In [1]: import numpy as np

In [2]: import numpy.linalg as la

In [3]: np.set_printoptions(precision=2, suppress=True, linewidth=160)

In [4]: rd = lambda a: np.round(a, 2) + 0

In [5]: E = np.loadtxt("test4.csv", delimiter=",")

In [6]: E
Out[6]: 
array([[ 1., -1.,  1., -1., -1.,  1., -1.,  1.],
       [ 1., -1.,  1., -1.,  1., -1.,  1., -1.]])

In [7]: M2 = np.array([[6, -8],
   ...:     [4, -3],
   ...:     [-3, 5],
   ...:     [6, 3],
   ...:     [-2, -7],
   ...:     [-1, 3],
   ...:     [1, 9],
   ...:     [-1, 9]])

In [8]: la.matrix_rank(np.vstack([E, M2.T]))
Out[8]: np.int64(4)

In [9]: M2.T @ E.T
Out[9]: 
array([[ -8.,  -6.],
       [  7., -13.]])

In [10]: np.einsum("ij,ij->i", E, E)
Out[10]: array([8., 8.])

In [11]: la.matrix_rank(E)
Out[11]: np.int64(2)

In [12]: np.diff(E, axis=0)
Out[12]: array([[ 0.,  0.,  0.,  0.,  2., -2.,  2., -2.]])

In [13]: np.count_nonzero(E)
Out[13]: np.int64(16)

In [14]: rd(la.norm(E))
Out[14]: np.float64(4.0)

In [15]: F = np.load("w.npy")

In [16]: F
Out[16]: 
array([[-2.7 ,  6.89,  4.64],
       [-2.71,  7.72,  3.29],
       [-2.08,  6.39,  3.88],
       [-2.05,  6.85,  4.55],
       [-2.14,  6.79,  2.98],
       [-4.01,  6.35,  3.3 ],
       [-1.01,  7.04,  3.32],
       [-2.46,  9.16,  3.94],
       [-3.65,  4.78,  4.04],
       [-2.66,  5.59,  2.32],
       [-3.46,  6.52,  2.34],
       [-2.  ,  6.38,  0.45],
       [-3.04,  6.34,  3.47],
       [-1.22,  7.77,  3.7 ],
       [-3.13,  5.09,  2.04]])

In [17]: hat = F @ la.solve(F.T @ F, F.T)

In [18]: rd(hat @ F[:, 1])
Out[18]: array([6.89, 7.72, 6.39, 6.85, 6.79, 6.35, 7.04, 9.16, 4.78, 5.59, 6.52, 6.38, 6.34, 7.77, 5.09])

In [19]: rd(np.trace(hat))
Out[19]: np.float64(3.0)

In [20]: np.allclose(hat @ hat, hat)
Out[20]: True
